In [1]: import numpy as np

In [2]: np.set_printoptions(precision=1, suppress=True, linewidth=200, legacy="1.25")

In [3]: M = np.load("mat.npy")

In [4]: M
Out[4]: 
array([[126,  68, -16,  85],
       [ 68, 115,  19,  24],
       [-16,  19,  76, -90],
       [ 85,  24, -90, 146]])

In [5]: # symmetric

In [6]: other = np.array([[7, 6], [6, 3]])

In [7]: W2 = np.kron(other, M)

In [8]: np.linalg.matrix_rank(W2)
Out[8]: 8

In [9]: W2.shape
Out[9]: (8, 8)

In [10]: np.round(np.linalg.norm(W2, 2), 1), round(np.linalg.norm(other, 2) * np.linalg.norm(M, 2), 1)
Out[10]: (3085.3, 3085.3)

In [11]: x0 = np.ones(4)

In [12]: for _ in range(7):
    ...:     x0 = M @ x0
    ...:     x0 /= np.linalg.norm(x0)
    ...:     print(round(x0 @ M @ x0, 1))
    ...: 
244.9
262.5
269.2
271.4
272.1
272.3
272.4

In [13]: round(np.linalg.eigvalsh(M)[-1], 1)
Out[13]: 272.4

In [14]: x0
Out[14]: array([ 0.6,  0.3, -0.3,  0.7])

In [15]: W0 = np.loadtxt("dump.csv", delimiter=",")

In [16]: W0
Out[16]: 
array([[ 4.8, -0.1,  3. ,  5. ],
       [ 5.2,  0. ,  3.1,  4.9],
       [ 5.1,  0.2,  3.1,  5.1],
       [ 5.1,  0. ,  3.1,  5. ],
       [ 4.8,  0. ,  2.9,  5.1],
       [ 5.1,  0.1,  3.1,  5. ],
       [ 5. ,  0.2,  3.1,  5. ],
       [ 5. ,  7. ,  3.1,  5.1],
       [ 5.1,  7. ,  3.2,  5. ],
       [ 4.9,  7. ,  3. ,  5. ],
       [ 5.1,  7.1,  3. ,  5. ],
       [ 4.9,  7. ,  3. ,  5.1],
       [ 5.1,  7.1,  3. ,  5. ],
       [ 5. ,  6.9,  2.9,  5. ],
       [ 6. ,  1.1,  1.7,  3.1],
       [ 5.9,  1. ,  1.8,  3. ],
       [ 6.1,  1. ,  2. ,  3. ],
       [ 6. ,  1. ,  2. ,  2.9],
       [ 5.9,  1.1,  2.1,  3.1],
       [ 6.1,  1. ,  2. ,  3.1],
       [ 6.1,  0.9,  1.8,  3. ]])

In [17]: [round(float(x), 1) for x in np.linalg.svd(W0, compute_uv=False)[:3]]
Out[17]: [36.6, 13.0, 4.7]

In [18]: np.round(np.linalg.norm(W0, 2) / np.linalg.norm(W0), 1)
Out[18]: 0.9

In [19]: np.argsort(-np.linalg.norm(W0, axis=0).round(6), kind="stable")[:3]
Out[19]: array([0, 3, 1])

In [20]: np.round(np.abs(np.linalg.svd(W0)[2][-1]), 1) + 0
Out[20]: array([0. , 0. , 0.9, 0.5])

In [21]: A = np.load("block7.npy")

In [22]: A
Out[22]: 
array([[ 0.,  0.,  2.],
       [ 0.,  0., -3.],
       [ 2., -3.,  0.]])

In [23]: U, sigma, vt = np.linalg.svd(A)

In [24]: sigma
Out[24]: array([ 3.6,  3.6, -0. ])

In [25]: np.argmax(sigma[:-1] / (sigma[1:] + 1e-6)) + 1
Out[25]: 2

In [26]: other = U[:, :2] @ np.diag(sigma[:2]) @ vt[:2]

In [27]: round(np.linalg.norm(A - other) / np.linalg.norm(A), 1)
Out[27]: 0.0

In [28]: np.linalg.matrix_rank(A, rtol=0.05)
Out[28]: 2

In [29]: [round(float(np.linalg.det(A[:i, :i])), 2) + 0 for i in range(1, 4)]
Out[29]: [0.0, 0.0, 0.0]

In [30]: U, sigma, vt = np.linalg.svd(A)

In [31]: evecs = vt[:(sigma > 1e-8).sum()]

In [32]: rng = np.random.default_rng(467666)

In [33]: x0 = A[1] + -3 * A[0] + rng.integers(2) * np.eye(3)[0]

In [34]: x0
Out[34]: array([ 0.,  0., -9.])

In [35]: np.round(np.linalg.norm(x0 - evecs.T @ evecs @ x0), 1)
Out[35]: 0.0

In [36]: evecs.T @ evecs
Out[36]: 
array([[ 0.3, -0.5,  0. ],
       [-0.5,  0.7,  0. ],
       [ 0. ,  0. ,  1. ]])

In [37]: vals, evecs = np.linalg.eigh(A)

In [38]: x0 = np.array([-5, 4, 3])

In [39]: np.round(evecs * np.abs(vals) @ evecs.T, 1) + 0
Out[39]: 
array([[ 1.1, -1.7,  0. ],
       [-1.7,  2.5,  0. ],
       [ 0. ,  0. ,  3.6]])

In [40]: evecs * np.maximum(vals, 0) @ evecs.T
Out[40]: 
array([[ 0.6, -0.8,  1. ],
       [-0.8,  1.2, -1.5],
       [ 1. , -1.5,  1.8]])

In [41]: x0 @ A @ x0
Out[41]: -132.0

In [42]: vals, evecs = np.linalg.eigh(A)

In [43]: np.linalg.svd(A, compute_uv=False)
Out[43]: array([3.6, 3.6, 0. ])

In [44]: np.unique(vals.round(6) + 0, return_counts=True)[1]
Out[44]: array([1, 1, 1])

In [45]: np.abs(evecs[:, -1])
Out[45]: array([0.4, 0.6, 0.7])

In [46]: np.round(evecs.T @ A @ evecs, 1) + 0
Out[46]: 
array([[-3.6,  0. ,  0. ],
       [ 0. ,  0. ,  0. ],
       [ 0. ,  0. ,  3.6]])

In [47]: (vals > 1e-8).sum(), (vals < -1e-8).sum()
Out[47]: (1, 1)

In [48]: np.linalg.eigvalsh(A @ A)
Out[48]: array([ 0., 13., 13.])

In [49]: np.abs(evecs[:, -1]).round(6).argmax()
Out[49]: 2

In [50]: data = np.load("layer5.npy")

In [51]: data
Out[51]: 
array([[1., 0., 0.],
       [0., 1., 0.],
       [0., 0., 1.]])

In [52]: # a transition matrix

In [53]: np.prod(np.diag(data)), round(np.linalg.det(data), 1)
Out[53]: (1.0, 1.0)

In [54]: np.linalg.matrix_power(data - np.diag(np.diag(data)), 3)
Out[54]: 
array([[0., 0., 0.],
       [0., 0., 0.],
       [0., 0., 0.]])

In [55]: data @ data
Out[55]: 
array([[1., 0., 0.],
       [0., 1., 0.],
       [0., 0., 1.]])
